$ python -q
>>> import numpy as np
>>> import numpy.linalg as la
>>> np.set_printoptions(precision=2, suppress=True, linewidth=200, sign=" ")
>>> arr = np.load("case0.npy")
>>> arr
array([[  9,  -3,  -8,   8,   4,   1,   1,  -2,   6],
       [  6,   1,   8,  -6,  -6,  -6,  -4,   1,  -8],
       [  0,  -1,   7,  -2,  -5,  -2,  -7,   3,  -8],
       [ -3,  -2,  -3,   8,  -8,   4,  -2,  -3,  -5],
       [ 27,   0,  16, -10, -14, -17, -11,   1, -18]])
>>> rk = la.matrix_rank(arr)
>>> rk
np.int64(4)
>>> null = la.svd(arr)[2][rk:].T
>>> [int(la.matrix_rank(np.delete(arr, i, axis=0))) for i in range(5)]
[4, 4, 3, 3, 4]
>>> null.shape
(9, 5)
>>> [int(la.matrix_rank(arr[:i])) for i in range(1, len(arr) + 1)]
[1, 2, 3, 4, 4]
>>> [int(la.matrix_rank(arr[:, :j + 1])) for j in range(9)]
[1, 2, 3, 4, 4, 4, 4, 4, 4]
>>> rng = np.random.default_rng(64)
>>> B = arr + rng.integers(-2, 3, (5, 4)) @ rng.integers(-2, 3, (4, 9))
>>> B
array([[ 15,  -5,  -4,  10,   2,   5,   1,  -2,  10],
       [  2,   5,   2, -10,  -4,  -9,  -3,   3,  -9],
       [ 10,   1,   7,  -4,  -3,   6,  -7,   3,   0],
       [  0,  -6,   1,  12, -11,   5,  -1,  -5,  -4],
       [ 28,   6,  14, -16,  -7, -12, -16,   3, -17]])
>>> la.matrix_rank(B - arr, tol=1e-8)
np.int64(4)
>>> B - arr
array([[ 6, -2,  4,  2, -2,  4,  0,  0,  4],
       [-4,  4, -6, -4,  2, -3,  1,  2, -1],
       [10,  2,  0, -2,  2,  8,  0,  0,  8],
       [ 3, -4,  4,  4, -3,  1,  1, -2,  1],
       [ 1,  6, -2, -6,  7,  5, -5,  2,  1]])
>>> C2 = B.T @ B
>>> la.matrix_rank(C2)
np.int64(5)
>>> (B @ B.T).shape
(5, 5)
>>> np.trace(C2), (B ** 2).sum()
(np.int64(3486), np.int64(3486))
>>> np.round(la.eigvalsh(C2)[::-1], 2) + 0
array([ 2372.63,   692.76,   302.1 ,   106.41,    12.11,     0.  ,     0.  ,     0.  ,     0.  ])
>>> Uu, sv, Vh = la.svd(arr)
>>> V = Vh[:(sv > 1e-8).sum()]
>>> x0 = arr[4] + -1 * arr[1] + rng.integers(2) * np.eye(9)[1]
>>> x0
array([ 21.,   0.,   8.,  -4.,  -8., -11.,  -7.,   0., -10.])
>>> round(float(la.norm(x0 - V.T @ V @ x0)), 2)
0.92
>>> np.allclose(V.T @ V @ x0, x0)
False
>>> Uu, sv, Vh = la.svd(arr)
>>> sv.round(2) + 0
array([ 49.2 ,  18.14,  14.72,   4.95,   0.  ])
>>> B = Uu[:, :4] @ np.diag(sv[:4]) @ Vh[:4]
>>> B.round(2) + 0
array([[  9.,  -3.,  -8.,   8.,   4.,   1.,   1.,  -2.,   6.],
       [  6.,   1.,   8.,  -6.,  -6.,  -6.,  -4.,   1.,  -8.],
       [  0.,  -1.,   7.,  -2.,  -5.,  -2.,  -7.,   3.,  -8.],
       [ -3.,  -2.,  -3.,   8.,  -8.,   4.,  -2.,  -3.,  -5.],
       [ 27.,   0.,  16., -10., -14., -17., -11.,   1., -18.]])
>>> la.matrix_rank(B)
np.int64(4)
>>> round(float(la.norm(arr - B) / la.norm(arr)), 2)
0.0
>>> X = np.load("data.npy")
>>> X
array([[ 0,  5,  3,  0,  0,  0,  6,  1,  0],
       [ 5,  0,  0,  9,  0,  0,  1,  0,  0],
       [ 1,  0,  0,  0,  0,  0,  0,  0,  0]])
>>> B = np.array([[-2, 4],
...     [4, 7],
...     [5, 7],
...     [-4, 8],
...     [-4, 3],
...     [-7, 7],
...     [-2, -4],
...     [-4, -9],
...     [2, -2]])
>>> np.einsum("ij,ij->i", X, X)
array([  71,  107,    1])
>>> np.einsum("ij->j", X)
array([ 6,  5,  3,  9,  0,  0,  7,  1,  0])
>>> X @ B
array([[ 19,  23],
       [-48,  88],
       [ -2,   4]])
>>> E = np.load("m.npy")
>>> E
array([[ 0., -1.,  2.,  2.,  3.],
       [ 1.,  2., -3.,  5., -5.],
       [ 0.,  0., -1., -4., -3.],
       [ 0.,  0., -5.,  0., -5.],
       [ 0.,  0., -4.,  0.,  2.]])
>>> f, v = E[1], E[4]
>>> f @ f
np.float64(64.0)
>>> f @ v
np.float64(2.0)
>>> p = (f @ v) / (f @ f) * f
>>> v - p
array([-0.03, -0.06, -3.91, -0.16,  2.16])
>>> la.matrix_rank(np.outer(f, v))
np.int64(1)
>>> p
array([ 0.03,  0.06, -0.09,  0.16, -0.16])
>>> round(la.norm(f + v) ** 2 + la.norm(f - v) ** 2, 2)
np.float64(168.0)
>>> np.poly(E)
array([   1.,   -3.,  -31.,  187., -274.,  120.])
>>> round(la.det(E[::-1]), 2)
np.float64(-120.0)
>>> round(float(la.det(E.T)), 2)
-120.0
>>> round(float(la.det(2 * E)), 2), np.round(la.det(E), 2)
(-3840.0, np.float64(-120.0))
>>> B = E / np.sqrt((E ** 2).mean(axis=1, keepdims=True))
>>> la.matrix_rank(E - E.mean(axis=1, keepdims=True))
np.int64(4)
>>> B[2]
array([ 0.  ,  0.  , -0.44, -1.75, -1.32])
>>> E - E.mean(axis=1, keepdims=True)
array([[-1.2, -2.2,  0.8,  0.8,  1.8],
       [ 1. ,  2. , -3. ,  5. , -5. ],
       [ 1.6,  1.6,  0.6, -2.4, -1.4],
       [ 2. ,  2. , -3. ,  2. , -3. ],
       [ 0.4,  0.4, -3.6,  0.4,  2.4]])
>>> x0 = np.array([-1, -2, 3, 1, -1])
>>> rhs = E @ x0
>>> rhs
array([  7.,  -4.,  -4., -10., -14.])
>>> la.solve(E, E[:, 1])
array([ 0.,  1., -0., -0.,  0.])
>>> la.solve(E, -2 * rhs)
array([ 2.,  4., -6., -2.,  2.])
>>> np.round(la.solve(E.T, E[2]), 2) + 0
array([ 0.,  0.,  1.,  0.,  0.])
>>> W0 = np.loadtxt("a.csv", delimiter=",")
>>> W0
array([[-2.47,  2.4 , -0.18],
       [ 3.27, -2.12,  0.37],
       [-1.54, -0.38,  0.58],
       [-1.05,  1.15, -0.59],
       [-4.14,  2.89, -0.22],
       [ 5.81, -5.55,  0.77],
       [-3.36,  1.68,  0.19],
       [ 4.68, -3.71,  0.39],
       [-0.56,  0.09,  0.53],
       [-0.17, -0.49,  0.27],
       [ 0.53, -0.51,  0.07],
       [ 2.7 , -1.42, -0.31],
       [-2.11, -0.35,  0.63],
       [-5.25,  5.83, -1.6 ]])
>>> C2 = W0.T @ W0
>>> la.matrix_rank(C2)
np.int64(3)
>>> mat = np.tril(np.array([[-2, -1, -1, 0, 1],
...     [2, -2, -1, -2, -2],
...     [0, 2, 2, -3, 3],
...     [2, -2, 1, -2, 3],
...     [-2, 2, 3, -3, 3]]), -1) + np.eye(5, dtype=int)
>>> mat
array([[ 1,  0,  0,  0,  0],
       [ 2,  1,  0,  0,  0],
       [ 0,  2,  1,  0,  0],
       [ 2, -2,  1,  1,  0],
       [-2,  2,  3, -3,  1]])
>>> [int(la.matrix_rank(la.matrix_power(mat, p))) for p in range(1, 6)]
[5, 5, 5, 5, 5]
>>> la.matrix_rank(mat - mat[0, 0] * np.eye(5))
np.int64(4)
>>> np.prod(np.diag(mat)), round(float(la.det(mat)), 2)
(np.int64(1), 1.0)
>>> def softmax(z):
...     e = np.exp(z - z.max(axis=-1, keepdims=True))
...     return e / e.sum(axis=-1, keepdims=True)
... 
>>> np.round(softmax(10 * mat[4]), 2) + 0
array([ 0.,  0.,  1.,  0.,  0.])
>>> np.round(softmax(mat[4] + 5), 2) + 0
array([ 0.  ,  0.24,  0.66,  0.  ,  0.09])
>>> softmax(mat).sum(axis=1)
array([ 1.,  1.,  1.,  1.,  1.])
>>> np.round(softmax(mat[4]), 2) + 0
array([ 0.  ,  0.24,  0.66,  0.  ,  0.09])
>>> S = mat @ mat.T / np.sqrt(5)
>>> np.round(softmax(S), 2) + 0
array([[ 0.2 ,  0.31,  0.13,  0.31,  0.05],
       [ 0.14,  0.55,  0.14,  0.14,  0.02],
       [ 0.03,  0.07,  0.26,  0.01,  0.64],
       [ 0.03,  0.03,  0.  ,  0.94,  0.  ],
       [ 0.  ,  0.  ,  0.  ,  0.  ,  1.  ]])
>>> proj = np.triu(np.array([[1, 0, 1, -1, 0],
...     [-2, 2, -1, -3, 2],
...     [2, 1, -2, -2, 3],
...     [-2, 0, 2, 3, 1],
...     [-3, -3, 0, 3, 0]]), 1) + np.eye(5)
>>> B = proj @ mat @ la.inv(proj)
>>> np.round(la.det(B), 2)
np.float64(1.0)
>>> B
array([[  -1.,    4.,    5.,   20.,  -43.],
       [  -8.,    9.,   19.,   48., -121.],
       [ -10.,   12.,   30.,   75., -186.],
       [   0.,    0.,    4.,    6.,  -17.],
       [  -2.,    2.,    7.,   15.,  -39.]])
>>> np.round(la.eigvals(mat).sum().real, 2)
np.float64(5.0)
>>> la.eigvals(mat)
array([ 1.,  1.,  1.,  1.,  1.])
>>> np.einsum("ii->", mat)
np.int64(5)
>>> np.kron(np.eye(2, dtype=int), mat)
array([[ 1,  0,  0,  0,  0,  0,  0,  0,  0,  0],
       [ 2,  1,  0,  0,  0,  0,  0,  0,  0,  0],
       [ 0,  2,  1,  0,  0,  0,  0,  0,  0,  0],
       [ 2, -2,  1,  1,  0,  0,  0,  0,  0,  0],
       [-2,  2,  3, -3,  1,  0,  0,  0,  0,  0],
       [ 0,  0,  0,  0,  0,  1,  0,  0,  0,  0],
       [ 0,  0,  0,  0,  0,  2,  1,  0,  0,  0],
       [ 0,  0,  0,  0,  0,  0,  2,  1,  0,  0],
       [ 0,  0,  0,  0,  0,  2, -2,  1,  1,  0],
       [ 0,  0,  0,  0,  0, -2,  2,  3, -3,  1]])
>>> np.einsum("ij,ji->", mat, mat)
np.int64(5)
>>> round(float(la.det(mat[::-1])), 2)
1.0
>>> f = np.array([2, -5])
>>> np.cross(mat[2, :3], mat[3, :3])
array([ 4,  2, -4])
>>> np.convolve(mat[2], f)
array([ 0,  4, -8, -5,  0,  0])
>>> np.polyval(f, mat[2])
array([-5, -1, -3, -5, -5])
>>> np.correlate(mat[2], mat[3], "full")
array([ 0,  0,  2,  3, -3,  2,  2,  0,  0])
>>> M = np.array([[1, 0, 0, 0, 0, 0, 0, 0, 0, 0, 0],
...     [0, 0, 0, 2, 0, 0, 0, 1, 0, 0, 2],
...     [0, 0, 0, 0, 0, 1, 2, 0, 0, 0, 0],
...     [0, 0, 0, 0, 2, 0, 2, 1, 0, 0, 1],
...     [2, 0, 0, 1, 2, 2, 1, 0, 1, 0, 0]])
>>> M
array([[ 1,  0,  0,  0,  0,  0,  0,  0,  0,  0,  0],
       [ 0,  0,  0,  2,  0,  0,  0,  1,  0,  0,  2],
       [ 0,  0,  0,  0,  0,  1,  2,  0,  0,  0,  0],
       [ 0,  0,  0,  0,  2,  0,  2,  1,  0,  0,  1],
       [ 2,  0,  0,  1,  2,  2,  1,  0,  1,  0,  0]])
>>> t3 = np.stack([M, -2 * M, M[::-1]])
>>> np.einsum("bij,cij->bc", t3, t3)
array([[ 40, -80,  15],
       [-80, 160, -30],
       [ 15, -30,  40]])
>>> t3.shape
(3, 5, 11)
>>> la.matrix_rank(t3)
array([ 5,  5,  5])
>>> K = np.load("sample18.npy")
>>> K
array([[ 0.12,  0.25,  0.  ,  0.  ,  0.25,  0.38,  0.  ,  0.  ],
       [ 0.11,  0.11,  0.  ,  0.  ,  0.22,  0.11,  0.11,  0.33],
       [ 0.13,  0.07,  0.13,  0.13,  0.2 ,  0.13,  0.  ,  0.2 ],
       [ 0.25,  0.25,  0.  ,  0.33,  0.  ,  0.08,  0.08,  0.  ],
       [ 0.06,  0.12,  0.12,  0.18,  0.24,  0.06,  0.18,  0.06],
       [ 0.25,  0.38,  0.  ,  0.  ,  0.  ,  0.38,  0.  ,  0.  ],
       [ 0.1 ,  0.1 ,  0.1 ,  0.1 ,  0.1 ,  0.  ,  0.3 ,  0.2 ],
       [ 0.16,  0.05,  0.16,  0.11,  0.16,  0.11,  0.16,  0.11]])
>>> B = M / la.norm(M, axis=1, keepdims=True)
>>> C2 = B @ B.T
>>> C2
array([[ 1.  ,  0.  ,  0.  ,  0.  ,  0.52],
       [ 0.  ,  1.  ,  0.  ,  0.32,  0.17],
       [ 0.  ,  0.  ,  1.  ,  0.57,  0.46],
       [ 0.  ,  0.32,  0.57,  1.  ,  0.49],
       [ 0.52,  0.17,  0.46,  0.49,  1.  ]])
>>> np.degrees(np.arccos(np.clip(C2[3, 0], -1, 1)))
np.float64(90.0)
>>> (np.abs(C2) > 0.9).astype(int)
array([[ 1,  0,  0,  0,  0],
       [ 0,  1,  0,  0,  0],
       [ 0,  0,  1,  0,  0],
       [ 0,  0,  0,  1,  0],
       [ 0,  0,  0,  0,  1]])
>>> la.norm(B, axis=1)
array([ 1.,  1.,  1.,  1.,  1.])
>>> C2[3]
array([ 0.  ,  0.32,  0.57,  1.  ,  0.49])
>>> t = np.radians(72)
>>> r_ = np.eye(8)
>>> r_[5, 5] = r_[2, 2] = np.cos(t)
>>> r_[5, 2], r_[2, 5] = -np.sin(t), np.sin(t)
>>> r_
array([[ 1.  ,  0.  ,  0.  ,  0.  ,  0.  ,  0.  ,  0.  ,  0.  ],
       [ 0.  ,  1.  ,  0.  ,  0.  ,  0.  ,  0.  ,  0.  ,  0.  ],
       [ 0.  ,  0.  ,  0.31,  0.  ,  0.  ,  0.95,  0.  ,  0.  ],
       [ 0.  ,  0.  ,  0.  ,  1.  ,  0.  ,  0.  ,  0.  ,  0.  ],
       [ 0.  ,  0.  ,  0.  ,  0.  ,  1.  ,  0.  ,  0.  ,  0.  ],
       [ 0.  ,  0.  , -0.95,  0.  ,  0.  ,  0.31,  0.  ,  0.  ],
       [ 0.  ,  0.  ,  0.  ,  0.  ,  0.  ,  0.  ,  1.  ,  0.  ],
       [ 0.  ,  0.  ,  0.  ,  0.  ,  0.  ,  0.  ,  0.  ,  1.  ]])
>>> B = K @ r_.T
>>> np.allclose(la.norm(K, axis=1), la.norm(B, axis=1))
True
>>> round(la.norm(K, 2), 2)
np.float64(1.04)
>>> round(la.norm(K, "nuc"), 2)
np.float64(2.72)
>>> la.norm(K, axis=0)
array([ 0.46,  0.56,  0.26,  0.43,  0.49,  0.58,  0.41,  0.45])
>>> la.norm(K, axis=1).argmax()
np.int64(5)
>>> la.norm(K, axis=1)
array([ 0.53,  0.46,  0.39,  0.5 ,  0.39,  0.59,  0.42,  0.37])
>>> round(la.norm(K[7], 1), 2), round(float(la.norm(K[7], np.inf)), 2)
(np.float64(1.0), 0.16)
